% ipython --no-banner

In [1]: import numpy as np

In [2]: import numpy.linalg as la

In [3]: np.set_printoptions(precision=3, suppress=True, linewidth=140, legacy="1.25")

In [4]: K = np.loadtxt("x.csv", delimiter=",")

In [5]: K
Out[5]: 
array([[-0.409, -0.251, -0.339,  0.237, -0.026, -0.096,  0.186,  0.32 ,  0.263,  0.157, -0.37 ,  0.291, -0.272],
       [-0.175, -0.395,  0.587, -0.062, -0.012, -0.1  ,  0.161, -0.261, -0.089,  0.157,  0.098,  0.042, -0.542],
       [ 0.088, -0.398, -0.312, -0.46 , -0.04 , -0.058,  0.399,  0.321,  0.011, -0.174,  0.408, -0.242, -0.036],
       [-0.029, -0.438,  0.144, -0.161,  0.1  ,  0.125, -0.39 ,  0.381, -0.539,  0.062, -0.298,  0.039,  0.23 ],
       [-0.263,  0.04 , -0.175, -0.34 , -0.72 ,  0.19 ,  0.008, -0.302, -0.163,  0.263, -0.017,  0.146,  0.136],
       [ 0.058,  0.169, -0.018, -0.096,  0.112, -0.333,  0.187, -0.012, -0.141,  0.599, -0.241, -0.57 ,  0.024],
       [ 0.117,  0.412, -0.068, -0.025, -0.149, -0.267, -0.147,  0.302, -0.451, -0.05 ,  0.249,  0.223, -0.487],
       [ 0.058, -0.017, -0.007, -0.294,  0.109,  0.38 , -0.166, -0.23 ,  0.104, -0.285, -0.206, -0.24 , -0.318],
       [ 0.496, -0.295, -0.319,  0.488, -0.279,  0.142,  0.048, -0.183, -0.239, -0.029, -0.149, -0.193, -0.236],
       [-0.321, -0.166, -0.073,  0.371,  0.18 , -0.059,  0.154, -0.292, -0.374, -0.073,  0.396, -0.003,  0.284],
       [-0.117, -0.114, -0.434, -0.252,  0.263, -0.486, -0.316, -0.441, -0.075, -0.155, -0.135,  0.078, -0.103],
       [ 0.   ,  0.112,  0.225, -0.049, -0.193, -0.297,  0.467, -0.026, -0.208, -0.545, -0.471,  0.019,  0.161],
       [ 0.029,  0.215, -0.184, -0.156,  0.452,  0.451,  0.438, -0.106, -0.322,  0.157, -0.127,  0.293, -0.104],
       [-0.584,  0.21 , -0.084,  0.154, -0.039,  0.221, -0.088,  0.144, -0.148, -0.229, -0.005, -0.52 , -0.194]])

In [6]: # columns are unit length and at right angles

In [7]: M2 = np.c_[K[:, :3] @ np.array([[3, 0, 5], [0, 2, 1], [4, 2, 3]]), np.array([2, 2, 2, 2, 3, 3, 2, 2, 1, 1, 0, 1, 3, 3])]

In [8]: M2
Out[8]: 
array([[-2.58 , -1.18 , -3.31 ,  2.   ],
       [ 1.823,  0.385,  0.491,  2.   ],
       [-0.984, -1.419, -0.895,  2.   ],
       [ 0.486, -0.589, -0.153,  2.   ],
       [-1.488, -0.269, -1.798,  3.   ],
       [ 0.102,  0.301,  0.406,  3.   ],
       [ 0.076,  0.687,  0.79 ,  2.   ],
       [ 0.148, -0.048,  0.254,  2.   ],
       [ 0.214, -1.228,  1.229,  1.   ],
       [-1.253, -0.476, -1.988,  1.   ],
       [-2.088, -1.097, -2.001,  0.   ],
       [ 0.901,  0.674,  0.787,  1.   ],
       [-0.65 ,  0.061, -0.192,  3.   ],
       [-2.087,  0.252, -2.96 ,  3.   ]])

In [9]: la.matrix_rank(np.c_[K, M2])
Out[9]: 14

In [10]: la.norm(la.qr(K)[0].T @ M2, axis=0) ** 2 / ((M2 ** 2).sum(axis=0) + 1e-12)
Out[10]: array([1.   , 1.   , 1.   , 0.978])

In [11]: np.round(la.lstsq(K, M2[:, 0])[0], 3) + 0
Out[11]: array([3., 0., 4., 0., 0., 0., 0., 0., 0., 0., 0., 0., 0.])
